In [1]: import numpy as np

In [2]: np.set_printoptions(precision=2, suppress=True, linewidth=140)

In [3]: M = np.load("data.npy")

In [4]: M
Out[4]: 
array([[ 3.58, -5.  ,  4.77],
       [ 1.83, -5.  ,  3.45],
       [ 0.34, -5.  ,  4.36],
       [ 2.67, -5.  ,  4.82],
       [ 0.3 , -5.  ,  5.89],
       [ 0.63, -5.  ,  4.27],
       [ 1.57, -5.  ,  3.88],
       [ 0.05, -5.  ,  4.72],
       [-3.2 , -5.  ,  3.57],
       [-0.54, -5.  ,  3.88],
       [ 0.06, -5.  ,  2.62],
       [-0.19, -5.  ,  4.72],
       [-0.09, -5.  ,  4.59],
       [ 1.13, -5.  ,  3.33],
       [ 3.77, -5.  ,  5.03],
       [ 0.41, -5.  ,  4.93],
       [-0.03, -5.  ,  3.02],
       [ 2.37, -5.  ,  4.51],
       [ 1.78, -5.  ,  3.43],
       [ 2.15, -5.  ,  5.4 ],
       [-1.68, -5.  ,  3.17],
       [ 3.39, -5.  ,  3.76],
       [-0.7 , -5.  ,  3.86],
       [-0.09, -5.  ,  3.23],
       [ 3.43, -5.  ,  4.47],
       [-2.03, -5.  ,  1.17],
       [ 1.3 , -5.  ,  4.78]])

In [5]: P = M @ np.linalg.solve(M.T @ M, M.T)

In [6]: np.round(np.linalg.eigvalsh(P), 2) + 0
Out[6]: array([0., 0., 0., 0., 0., 0., 0., 0., 0., 0., 0., 0., 0., 0., 0., 0., 0., 0., 0., 0., 0., 0., 0., 0., 1., 1., 1.])

In [7]: P @ M[:, 2]
Out[7]: 
array([4.77, 3.45, 4.36, 4.82, 5.89, 4.27, 3.88, 4.72, 3.57, 3.88, 2.62, 4.72, 4.59, 3.33, 5.03, 4.93, 3.02, 4.51, 3.43, 5.4 , 3.17, 3.76,
       3.86, 3.23, 4.47, 1.17, 4.78])

In [8]: round(float(np.trace(P)), 2)
Out[8]: 3.0

In [9]: vec = np.array([-2, 3, -3])

In [10]: rhs = M @ vec

In [11]: np.linalg.lstsq(M, rhs)[0]
Out[11]: array([-2.,  3., -3.])

In [12]: np.linalg.solve(M.T @ M, M.T @ rhs)
Out[12]: array([-2.,  3., -3.])

In [13]: rng = np.random.default_rng(17953)

In [14]: rhs = rhs + 0.05 * rng.normal(size=27)

In [15]: rhs
Out[15]: 
array([-36.53, -29.03, -28.71, -34.83, -33.2 , -29.08, -29.88, -29.3 , -19.28, -25.57, -22.97, -28.76, -28.62, -27.24, -37.68, -30.64,
       -24.04, -33.21, -28.74, -35.51, -21.21, -33.  , -25.21, -24.47, -35.27, -14.47, -31.98])

In [16]: beta, *_ = np.linalg.lstsq(M, rhs)

In [17]: beta.round()
Out[17]: array([-2.,  3., -3.])

In [18]: beta
Out[18]: array([-2.,  3., -3.])

In [19]: np.round(np.linalg.norm(rhs - M @ beta), 2)
Out[19]: np.float64(0.24)

In [20]: np.round(M.T @ (rhs - M @ beta), 2) + 0
Out[20]: array([0., 0., 0.])

In [21]: labels = rng.permutation(3)

In [22]: Y = M[:, labels] * rng.choice([-1, 1], 3)

In [23]: Y
Out[23]: 
array([[-3.58,  4.77, -5.  ],
       [-1.83,  3.45, -5.  ],
       [-0.34,  4.36, -5.  ],
       [-2.67,  4.82, -5.  ],
       [-0.3 ,  5.89, -5.  ],
       [-0.63,  4.27, -5.  ],
       [-1.57,  3.88, -5.  ],
       [-0.05,  4.72, -5.  ],
       [ 3.2 ,  3.57, -5.  ],
       [ 0.54,  3.88, -5.  ],
       [-0.06,  2.62, -5.  ],
       [ 0.19,  4.72, -5.  ],
       [ 0.09,  4.59, -5.  ],
       [-1.13,  3.33, -5.  ],
       [-3.77,  5.03, -5.  ],
       [-0.41,  4.93, -5.  ],
       [ 0.03,  3.02, -5.  ],
       [-2.37,  4.51, -5.  ],
       [-1.78,  3.43, -5.  ],
       [-2.15,  5.4 , -5.  ],
       [ 1.68,  3.17, -5.  ],
       [-3.39,  3.76, -5.  ],
       [ 0.7 ,  3.86, -5.  ],
       [ 0.09,  3.23, -5.  ],
       [-3.43,  4.47, -5.  ],
       [ 2.03,  1.17, -5.  ],
       [-1.3 ,  4.78, -5.  ]])

In [24]: left, _, Vt = np.linalg.svd(M.T @ Y)

In [25]: np.round(np.linalg.lstsq(M, Y)[0], 2) + 0
Out[25]: 
array([[-1.,  0.,  0.],
       [ 0.,  0.,  1.],
       [ 0.,  1.,  0.]])

In [26]: np.round(left @ Vt, 2) + 0
Out[26]: 
array([[-1.,  0.,  0.],
       [ 0.,  0.,  1.],
       [ 0.,  1.,  0.]])

In [27]: labels
Out[27]: array([0, 2, 1])

In [28]: gram = Y.T @ Y

In [29]: gram
Out[29]: 
array([[  98.4 , -110.51,  111.05],
       [-110.51,  469.96, -548.15],
       [ 111.05, -548.15,  675.  ]])

In [30]: np.linalg.svd(Y, compute_uv=False) ** 2
Out[30]: array([1153.22,   78.37,   11.77])

In [31]: np.round(np.linalg.norm(M[10] - M[14]), 2)
Out[31]: np.float64(4.42)

In [32]: np.linalg.norm(M, axis=0)
Out[32]: array([ 9.92, 25.98, 21.68])

In [33]: J = np.load("layer18.npy")

In [34]: J
Out[34]: 
array([[0, 0, 0, 0],
       [0, 2, 0, 0],
       [0, 0, 1, 0],
       [0, 0, 0, 3]])

In [35]: # null space of dimension 1

In [36]: J @ np.linalg.pinv(J) @ J
Out[36]: 
array([[0., 0., 0., 0.],
       [0., 2., 0., 0.],
       [0., 0., 1., 0.],
       [0., 0., 0., 3.]])

In [37]: np.abs(np.diag(np.linalg.qr(J)[1])) > 1e-9
Out[37]: array([False,  True,  True,  True])

In [38]: round(np.trace(np.linalg.pinv(J) @ J), 2)
Out[38]: np.float64(3.0)

In [39]: np.unique(J.round(6), axis=0).shape
Out[39]: (4, 4)

In [40]: np.linalg.matrix_power(J - np.diag(np.diag(J)), 4)
Out[40]: 
array([[0, 0, 0, 0],
       [0, 0, 0, 0],
       [0, 0, 0, 0],
       [0, 0, 0, 0]])

In [41]: np.sort(np.linalg.eigvals(J))
Out[41]: array([0., 1., 2., 3.])

In [42]: J @ J
Out[42]: 
array([[0, 0, 0, 0],
       [0, 4, 0, 0],
       [0, 0, 1, 0],
       [0, 0, 0, 9]])

In [43]: left, sv, Vt = np.linalg.svd(J)

In [44]: vecs = Vt[:(sv > 1e-8).sum()]

In [45]: vec = J[3] + 4 * J[1] + rng.integers(2) * np.eye(4)[2]

In [46]: vec
Out[46]: array([0., 8., 0., 3.])

In [47]: np.linalg.matrix_rank(np.vstack([J, vec]))
Out[47]: np.int64(3)

In [48]: vecs.T @ vecs
Out[48]: 
array([[0., 0., 0., 0.],
       [0., 1., 0., 0.],
       [0., 0., 1., 0.],
       [0., 0., 0., 1.]])

In [49]: w, vecs = np.linalg.eigh(J)

In [50]: vecs.T @ vecs
Out[50]: 
array([[1., 0., 0., 0.],
       [0., 1., 0., 0.],
       [0., 0., 1., 0.],
       [0., 0., 0., 1.]])

In [51]: np.unique(w.round(6) + 0, return_counts=True)[1]
Out[51]: array([1, 1, 1, 1])

In [52]: vecs.T @ J @ vecs
Out[52]: 
array([[0., 0., 0., 0.],
       [0., 1., 0., 0.],
       [0., 0., 2., 0.],
       [0., 0., 0., 3.]])

In [53]: np.abs(vecs[:, -1]).round(6).argmax()
Out[53]: np.int64(3)
